% python3 -q
>>> import numpy as np
>>> np.set_printoptions(precision=3, suppress=True, linewidth=160, sign=" ")
>>> def tidy(a):
...     return np.round(a, 3) + 0
... 
>>> mat = np.load("run17.npy")
>>> print(mat)
[[ 8  8  0  0]
 [ 7 -2  0  0]
 [ 0  0  8  8]
 [ 0  0  7 -2]]
>>> print(tidy(np.sort(np.linalg.eigvals(mat).real)))
[-6. -6. 12. 12.]
>>> print((mat != 0).astype(int))
[[ 1  1  0  0]
 [ 1  1  0  0]
 [ 0  0  1  1]
 [ 0  0  1  1]]
>>> print(mat @ mat)
[[ 120   48    0    0]
 [  42   60    0    0]
 [   0    0  120   48]
 [   0    0   42   60]]
>>> data = np.loadtxt("out10.csv", delimiter=",")
>>> print(tidy(data))
[[ 1.233 -0.415 -0.76  -0.341  0.588 -0.848 -0.322  0.724  0.669  0.313 -0.449  0.721]
 [-0.415 -0.988 -1.3    0.061 -0.611  0.931  0.029  1.32  -0.07  -1.081 -0.334  0.82 ]
 [-0.76  -1.3    0.14   0.248  0.114 -0.34   0.557 -1.004  0.518  1.652  1.114 -1.771]
 [-0.341  0.061  0.248 -1.921  0.723  0.714  1.344 -0.084 -0.16  -0.563 -0.347  1.073]
 [ 0.588 -0.611  0.114  0.723 -1.289 -2.336 -0.543 -0.821  0.276  0.1   -0.585 -0.193]
 [-0.848  0.931 -0.34   0.714 -2.336 -1.059  0.814  0.692 -0.63  -0.401  1.613 -0.773]
 [-0.322  0.029  0.557  1.344 -0.543  0.814 -0.493  0.029 -0.336  0.341  1.069 -1.409]
 [ 0.724  1.32  -1.004 -0.084 -0.821  0.692  0.029 -0.969 -0.727 -0.435 -1.018  0.197]
 [ 0.669 -0.07   0.518 -0.16   0.276 -0.63  -0.336 -0.727 -0.877  0.129 -0.102  0.093]
 [ 0.313 -1.081  1.652 -0.563  0.1   -0.401  0.341 -0.435  0.129 -0.185  0.173 -0.399]
 [-0.449 -0.334  1.114 -0.347 -0.585  1.613  1.069 -1.018 -0.102  0.173  0.379 -0.709]
 [ 0.721  0.82  -1.771  1.073 -0.193 -0.773 -1.409  0.197  0.093 -0.399 -0.709 -0.972]]
>>> # rows and columns are dependent
>>> vals, evecs = np.linalg.eigh(data)
>>> print((vals > 1e-8).sum(), (vals < -1e-8).sum())
3 7
>>> print(tidy(np.linalg.svd(data, compute_uv=False)))
[ 5.  5.  4.  3.  3.  2.  2.  1.  1.  1.  0.  0.]
>>> print(tidy(evecs @ np.diag(vals) @ evecs.T))
[[ 1.233 -0.415 -0.76  -0.341  0.588 -0.848 -0.322  0.724  0.669  0.313 -0.449  0.721]
 [-0.415 -0.988 -1.3    0.061 -0.611  0.931  0.029  1.32  -0.07  -1.081 -0.334  0.82 ]
 [-0.76  -1.3    0.14   0.248  0.114 -0.34   0.557 -1.004  0.518  1.652  1.114 -1.771]
 [-0.341  0.061  0.248 -1.921  0.723  0.714  1.344 -0.084 -0.16  -0.563 -0.347  1.073]
 [ 0.588 -0.611  0.114  0.723 -1.289 -2.336 -0.543 -0.821  0.276  0.1   -0.585 -0.193]
 [-0.848  0.931 -0.34   0.714 -2.336 -1.059  0.814  0.692 -0.63  -0.401  1.613 -0.773]
 [-0.322  0.029  0.557  1.344 -0.543  0.814 -0.493  0.029 -0.336  0.341  1.069 -1.409]
 [ 0.724  1.32  -1.004 -0.084 -0.821  0.692  0.029 -0.969 -0.727 -0.435 -1.018  0.197]
 [ 0.669 -0.07   0.518 -0.16   0.276 -0.63  -0.336 -0.727 -0.877  0.129 -0.102  0.093]
 [ 0.313 -1.081  1.652 -0.563  0.1   -0.401  0.341 -0.435  0.129 -0.185  0.173 -0.399]
 [-0.449 -0.334  1.114 -0.347 -0.585  1.613  1.069 -1.018 -0.102  0.173  0.379 -0.709]
 [ 0.721  0.82  -1.771  1.073 -0.193 -0.773 -1.409  0.197  0.093 -0.399 -0.709 -0.972]]
>>> print(np.unique(vals.round(6) + 0, return_counts=True)[1])
[ 1  2  2  2  2  1  1  1]
